$ python3 -q
>>> import numpy as np
>>> np.set_printoptions(precision=2, suppress=True, linewidth=140, sign=" ")
>>> X = np.load("mat.npy")
>>> print(X)
[[-5 -1 -3 -2  0  5 -2  1]
 [ 0  4 -2  0 -2  0  0 -3]
 [ 0  0  5  1 -4 -5  5  1]
 [ 0  0  0  3 -5  3  1 -2]
 [ 0  0  0  0  5 -2  0 -1]
 [ 0  0  0  0  0  4  4 -5]
 [ 0  0  0  0  0  0  4 -5]
 [ 0  0  0  0  0  0  0 -4]]
>>> x0 = np.array([2, 1, 3, -1, -2, -1, 0, 2])
>>> a = np.maximum(X @ x0, 0)
>>> print(np.maximum(X @ x0, 0) - np.maximum(-X @ x0, 0))
[-21  -4  29   0 -10 -14 -10  -8]
>>> print(np.tanh(X @ x0))
[-1. -1.  1.  0. -1. -1. -1. -1.]
>>> print(np.flatnonzero(a > 1e-9))
[ 2]
>>> print(a)
[  0   0  29   0   0   0   0   0]
>>> x0 = np.array([2, 2, 0, 3, 1, 0, 1, 1])
>>> y = X @ x0
>>> beta, lr = np.zeros(8), 1 / np.linalg.norm(X, 2) ** 2
>>> for i in range(50):
...     beta -= lr * X.T @ (X @ beta - y)
...     if i % 10 == 0: print(i, round(np.linalg.norm(X @ beta - y), 2))
... 
0 11.79
10 5.22
20 3.73
30 2.86
40 2.25
>>> print(beta)
[ 2.29  1.56  0.08  2.26  0.67 -0.13  0.7   0.71]
>>> O, r_ = np.linalg.qr(X)
>>> print(np.abs(np.diag(r_)))
[ 5.  4.  5.  3.  5.  4.  4.  4.]
>>> print(O @ r_)
[[-5. -1. -3. -2.  0.  5. -2.  1.]
 [ 0.  4. -2.  0. -2.  0.  0. -3.]
 [ 0.  0.  5.  1. -4. -5.  5.  1.]
 [ 0.  0.  0.  3. -5.  3.  1. -2.]
 [ 0.  0.  0.  0.  5. -2.  0. -1.]
 [ 0.  0.  0.  0.  0.  4.  4. -5.]
 [ 0.  0.  0.  0.  0.  0.  4. -5.]
 [ 0.  0.  0.  0.  0.  0.  0. -4.]]
>>> print(O.T @ O)
[[ 1.  0.  0.  0.  0.  0.  0.  0.]
 [ 0.  1.  0.  0.  0.  0.  0.  0.]
 [ 0.  0.  1.  0.  0.  0.  0.  0.]
 [ 0.  0.  0.  1.  0.  0.  0.  0.]
 [ 0.  0.  0.  0.  1.  0.  0.  0.]
 [ 0.  0.  0.  0.  0.  1.  0.  0.]
 [ 0.  0.  0.  0.  0.  0.  1.  0.]
 [ 0.  0.  0.  0.  0.  0.  0.  1.]]
>>> print(abs(r_[0, 0]), round(np.linalg.norm(X[:, 0]), 2))
5.0 5.0
>>> print(O)
[[ 1.  0.  0.  0.  0.  0.  0.  0.]
 [-0.  1.  0.  0.  0.  0.  0.  0.]
 [-0. -0.  1.  0.  0.  0.  0.  0.]
 [-0. -0. -0.  1.  0.  0.  0.  0.]
 [-0. -0. -0. -0.  1.  0.  0.  0.]
 [-0. -0. -0. -0. -0.  1.  0.  0.]
 [-0. -0. -0. -0. -0. -0.  1.  0.]
 [-0. -0. -0. -0. -0. -0. -0.  1.]]
